$ ipython --no-banner

In [1]: import numpy as np

In [2]: from numpy import linalg as LA

In [3]: np.set_printoptions(precision=1, suppress=True, linewidth=120, floatmode="fixed")

In [4]: data = np.loadtxt("test11.csv", delimiter=",")

In [5]: print(data)
[[ 5.0  5.0  5.0  5.0  5.0  5.0  5.0  5.0  5.0  5.0  5.0  5.0  5.0  5.0]
 [ 5.0 10.0 10.0 10.0 10.0 10.0 10.0 10.0 10.0 10.0 10.0 10.0 10.0 10.0]
 [ 5.0 10.0 15.0 15.0 15.0 15.0 15.0 15.0 15.0 15.0 15.0 15.0 15.0 15.0]
 [ 5.0 10.0 15.0 20.0 20.0 20.0 20.0 20.0 20.0 20.0 20.0 20.0 20.0 20.0]
 [ 5.0 10.0 15.0 20.0 25.0 25.0 25.0 25.0 25.0 25.0 25.0 25.0 25.0 25.0]
 [ 5.0 10.0 15.0 20.0 25.0 30.0 30.0 30.0 30.0 30.0 30.0 30.0 30.0 30.0]
 [ 5.0 10.0 15.0 20.0 25.0 30.0 35.0 35.0 35.0 35.0 35.0 35.0 35.0 35.0]
 [ 5.0 10.0 15.0 20.0 25.0 30.0 35.0 40.0 40.0 40.0 40.0 40.0 40.0 40.0]
 [ 5.0 10.0 15.0 20.0 25.0 30.0 35.0 40.0 45.0 45.0 45.0 45.0 45.0 45.0]
 [ 5.0 10.0 15.0 20.0 25.0 30.0 35.0 40.0 45.0 50.0 50.0 50.0 50.0 50.0]
 [ 5.0 10.0 15.0 20.0 25.0 30.0 35.0 40.0 45.0 50.0 55.0 55.0 55.0 55.0]
 [ 5.0 10.0 15.0 20.0 25.0 30.0 35.0 40.0 45.0 50.0 55.0 60.0 60.0 60.0]
 [ 5.0 10.0 15.0 20.0 25.0 30.0 35.0 40.0 45.0 50.0 55.0 60.0 65.0 65.0]
 [ 5.0 10.0 15.0 20.0 25.0 30.0 35.0 40.0 45.0 50.0 55.0 60.0 65.0 70.0]]

In [6]: rng = np.random.default_rng(91)

In [7]: B = data + rng.integers(-2, 3, (14, 1)) @ rng.integers(-2, 3, (1, 14))

In [8]: print(B)
[[ 7.0  7.0  5.0  4.0  3.0  5.0  4.0  3.0  5.0  7.0  6.0  7.0  3.0  5.0]
 [ 3.0  8.0 10.0 11.0 12.0 10.0 11.0 12.0 10.0  8.0  9.0  8.0 12.0 10.0]
 [ 3.0  8.0 15.0 16.0 17.0 15.0 16.0 17.0 15.0 13.0 14.0 13.0 17.0 15.0]
 [ 9.0 14.0 15.0 18.0 16.0 20.0 18.0 16.0 20.0 24.0 22.0 24.0 16.0 20.0]
 [ 1.0  6.0 15.0 22.0 29.0 25.0 27.0 29.0 25.0 21.0 23.0 21.0 29.0 25.0]
 [ 9.0 14.0 15.0 18.0 21.0 30.0 28.0 26.0 30.0 34.0 32.0 34.0 26.0 30.0]
 [ 9.0 14.0 15.0 18.0 21.0 30.0 33.0 31.0 35.0 39.0 37.0 39.0 31.0 35.0]
 [ 3.0  8.0 15.0 21.0 27.0 30.0 36.0 42.0 40.0 38.0 39.0 38.0 42.0 40.0]
 [ 5.0 10.0 15.0 20.0 25.0 30.0 35.0 40.0 45.0 45.0 45.0 45.0 45.0 45.0]
 [ 9.0 14.0 15.0 18.0 21.0 30.0 33.0 36.0 45.0 54.0 52.0 54.0 46.0 50.0]
 [ 1.0  6.0 15.0 22.0 29.0 30.0 37.0 44.0 45.0 46.0 53.0 51.0 59.0 55.0]
 [ 9.0 14.0 15.0 18.0 21.0 30.0 33.0 36.0 45.0 54.0 57.0 64.0 56.0 60.0]
 [ 9.0 14.0 15.0 18.0 21.0 30.0 33.0 36.0 45.0 54.0 57.0 64.0 61.0 65.0]
 [ 3.0  8.0 15.0 21.0 27.0 30.0 36.0 42.0 45.0 48.0 54.0 58.0 67.0 70.0]]

In [9]: print(np.abs(B - data).sum(axis=1))
[17.0 17.0 17.0 34.0 34.0 34.0 34.0 17.0  0.0 34.0 34.0 34.0 34.0 17.0]

In [10]: print(LA.matrix_rank(B - data, tol=1e-8))
1

In [11]: x0 = np.array([2, 1, 1, 1, 2, 2, 0, 3, 0, 3, 0, 1, 0, 3])

In [12]: target = B @ x0

In [13]: c, lr = np.zeros(14), 1 / LA.norm(B, 2) ** 2

In [14]: for i in range(15):
    ...:     c -= lr * B.T @ (B @ c - target)
    ...:     if i % 5 == 0: print(i, round(LA.norm(B @ c - target), 1))
    ...: 
0 82.9
5 78.4
10 74.2

In [15]: print(np.round(LA.cond(B), 1))
574.7

In [16]: X = np.array([[1.1, 0.9, 0.4, 1.0, -0.2],
    ...:     [-0.5, 1.8, 0.0, 0.9, 0.6],
    ...:     [0.8, -0.4, 1.3, 2.9, 1.7],
    ...:     [0.7, 1.6, -0.6, 0.8, 0.2],
    ...:     [-1.0, 2.7, -1.4, 0.7, 0.0],
    ...:     [0.1, 1.5, -1.7, 0.7, -0.1],
    ...:     [-0.9, -1.3, 0.6, -0.8, 0.5],
    ...:     [0.0, -2.6, 2.0, 1.3, 1.3],
    ...:     [1.2, 1.9, -1.0, -0.4, -0.8],
    ...:     [-0.8, -2.1, 1.8, 0.6, 0.9],
    ...:     [0.1, 4.7, -3.3, -0.2, -1.1],
    ...:     [0.1, 2.8, -2.3, -2.5, -1.8]])

In [17]: x0 = np.array([1, 4, 9, 3, 2])

In [18]: target = X @ x0

In [19]: c, lr = np.zeros(5), 1 / LA.norm(X, 2) ** 2

In [20]: for i in range(10):
    ...:     c -= lr * X.T @ (X @ c - target)
    ...:     if i % 2 == 0: print(i, round(LA.norm(X @ c - target), 1))
    ...: 
0 23.5
2 15.7
4 12.0
6 10.3
8 9.5

In [21]: print(c)
[1.1 0.3 3.1 4.6 2.5]

In [22]: print(round(LA.cond(X), 1))
16.4

In [23]: Xc = X - X.mean(axis=0)

In [24]: evecs = LA.svd(Xc)[2][:4]

In [25]: B = Xc - Xc @ evecs.T @ evecs

In [26]: print(round(float(LA.norm(B) / LA.norm(Xc)), 1))
0.1

In [27]: print(np.round(B.std(axis=0), 1) + 0)
[0.0 0.0 0.0 0.1 0.1]

In [28]: print(np.diag(evecs.T @ evecs))
[0.9 1.0 1.0 0.8 0.3]

In [29]: print(LA.norm(B, axis=1).round(6).argmax())
0

In [30]: print(np.round(np.cov(Xc @ evecs.T, rowvar=False), 1) + 0)
[[8.4 0.0 0.0 0.0]
 [0.0 1.6 0.0 0.0]
 [0.0 0.0 0.6 0.0]
 [0.0 0.0 0.0 0.1]]

In [31]: x0 = np.array([1, 3, 1, 2, 3])

In [32]: target = X @ x0

In [33]: print(target)
[ 5.6  8.5 11.8  7.1  7.1  4.0 -4.3  0.7  2.7 -1.4  7.2 -4.2]

In [34]: print(np.round(LA.pinv(X) @ X, 1) + 0)
[[1.0 0.0 0.0 0.0 0.0]
 [0.0 1.0 0.0 0.0 0.0]
 [0.0 0.0 1.0 0.0 0.0]
 [0.0 0.0 0.0 1.0 0.0]
 [0.0 0.0 0.0 0.0 1.0]]

In [35]: target = target + 0.3 * rng.normal(size=12)

In [36]: print(target)
[ 5.3  8.7 12.1  7.7  7.3  4.0 -4.1  0.7  2.9 -1.1  7.3 -4.2]

In [37]: c, *_ = LA.lstsq(X, target)

In [38]: print(round(LA.norm(target - X @ c), 1))
0.5

In [39]: Uu, sig, Vt = LA.svd(X, full_matrices=False)

In [40]: print(np.cumsum(sig ** 2) / np.sum(sig ** 2))
[0.8 0.9 1.0 1.0 1.0]

In [41]: print(np.abs(Uu[:, 0]).round(6).argmax())
10

In [42]: print(np.round(Vt @ Vt.T, 1) + 0)
[[1.0 0.0 0.0 0.0 0.0]
 [0.0 1.0 0.0 0.0 0.0]
 [0.0 0.0 1.0 0.0 0.0]
 [0.0 0.0 0.0 1.0 0.0]
 [0.0 0.0 0.0 0.0 1.0]]

In [43]: print(np.allclose(Uu * sig @ Vt, X))
True

In [44]: print((sig > 1e-8).sum())
5

In [45]: print(sig / sig[0])
[1.0 0.5 0.3 0.1 0.1]

In [46]: print(sig)
[10.0  5.0  2.5  1.3  0.6]

In [47]: B = np.c_[X[:, :3] @ np.array([[2, 3, -3], [0, -1, -1], [-2, 1, 2]]), np.array([0, 2, 3, 0, 3, 3, 0, 2, 2, 0, 2, 3])]

In [48]: print(B)
[[  1.4   2.8  -3.4   0.0]
 [ -1.0  -3.3  -0.3   2.0]
 [ -1.0   4.1   0.6   3.0]
 [  2.6  -0.1  -4.9   0.0]
 [  0.8  -7.1  -2.5   3.0]
 [  3.6  -2.9  -5.2   3.0]
 [ -3.0  -0.8   5.2   0.0]
 [ -4.0   4.6   6.6   2.0]
 [  4.4   0.7  -7.5   2.0]
 [ -5.2   1.5   8.1   0.0]
 [  6.8  -7.7 -11.6   2.0]
 [  4.8  -4.8  -7.7   3.0]]

In [49]: print(LA.norm(LA.qr(X)[0].T @ B, axis=0) ** 2 / ((B ** 2).sum(axis=0) + 1e-12))
[1.0 1.0 1.0 0.5]

In [50]: print(LA.matrix_rank(B))
4

In [51]: print(LA.matrix_rank(np.c_[X, B]))
6

In [52]: print(np.round(LA.lstsq(X, B[:, 0])[0], 1) + 0)
[ 2.0  0.0 -2.0  0.0  0.0]

In [53]: print(np.round(LA.norm(B - X @ LA.lstsq(X, B)[0], axis=0), 1) + 0)
[0.0 0.0 0.0 5.0]

In [54]: m1 = np.load("mat.npy")

In [55]: print(m1)
[[  3.9   2.5  -1.2  -0.1   0.1  -7.0]
 [  4.3   4.1  -6.8   2.4  -4.8  -7.9]
 [  5.9  -0.2  -5.8  -1.4  -0.3 -10.4]
 [ 11.5   5.8  -8.8  -1.4  -6.8 -10.0]
 [  5.0  -5.5   0.8  -5.6   8.6  -8.1]
 [  3.0  -1.7  -0.6  -2.4   2.6  -3.2]
 [  1.6   0.5   0.3   0.6   2.0  -6.4]
 [ 11.8  -4.8  -3.4  -7.5   9.0 -16.3]
 [  1.8  -6.2   2.3  -2.9   9.8  -9.9]
 [ 12.5  -3.9  -5.9  -7.6   7.2 -18.8]
 [ 14.1  -2.8  -3.8  -8.1   7.0 -17.6]]

In [56]: B = m1 / np.sqrt((m1 ** 2).mean(axis=1, keepdims=True))

In [57]: print(B[3])
[ 1.4  0.7 -1.1 -0.2 -0.8 -1.2]

In [58]: C2 = m1.T @ m1

In [59]: print(LA.svd(m1, compute_uv=False) ** 2)
[2649.6  545.8   53.0   16.3    0.6    0.6]

In [60]: B = m1 + rng.integers(-2, 3, (11, 4)) @ rng.integers(-2, 3, (4, 6))

In [61]: print(B)
[[  4.9  -0.5  -6.2  -2.1   4.1 -15.0]
 [  4.3   4.1  -2.8   4.4  -4.8  -5.9]
 [  5.9   5.8   0.2  -3.4  -6.3  -0.4]
 [ 15.5   6.8 -12.8  -8.4  -6.8 -14.0]
 [  5.0  -6.5   2.8  -7.6  12.6 -13.1]
 [  6.0  -0.7  -4.6  -7.4   1.6  -5.2]
 [ -2.4  -3.5  -4.7   5.6   5.0 -10.4]
 [  9.8  -5.8  -1.4  -5.5  11.0 -17.3]
 [  6.8  -6.2   5.3   0.1   5.8  -3.9]
 [ 18.5  -7.9  -7.9  -9.6  11.2 -26.8]
 [ 16.1  -2.8   0.2 -10.1   9.0 -19.6]]

In [62]: print(np.abs(B - m1).sum(axis=1))
[23.0  8.0 30.0 20.0 14.0 16.0 25.0 10.0 21.0 26.0 12.0]

In [63]: print(B - m1)
[[ 1.0 -3.0 -5.0 -2.0  4.0 -8.0]
 [ 0.0  0.0  4.0  2.0  0.0  2.0]
 [ 0.0  6.0  6.0 -2.0 -6.0 10.0]
 [ 4.0  1.0 -4.0 -7.0  0.0 -4.0]
 [ 0.0 -1.0  2.0 -2.0  4.0 -5.0]
 [ 3.0  1.0 -4.0 -5.0 -1.0 -2.0]
 [-4.0 -4.0 -5.0  5.0  3.0 -4.0]
 [-2.0 -1.0  2.0  2.0  2.0 -1.0]
 [ 5.0  0.0  3.0  3.0 -4.0  6.0]
 [ 6.0 -4.0 -2.0 -2.0  4.0 -8.0]
 [ 2.0  0.0  4.0 -2.0  2.0 -2.0]]

In [64]: print(LA.matrix_rank(B - m1, tol=1e-8))
4

In [65]: print(np.round(LA.svd(B - m1, compute_uv=False), 1) + 0)
[24.4 14.3  9.6  7.8  0.0  0.0]
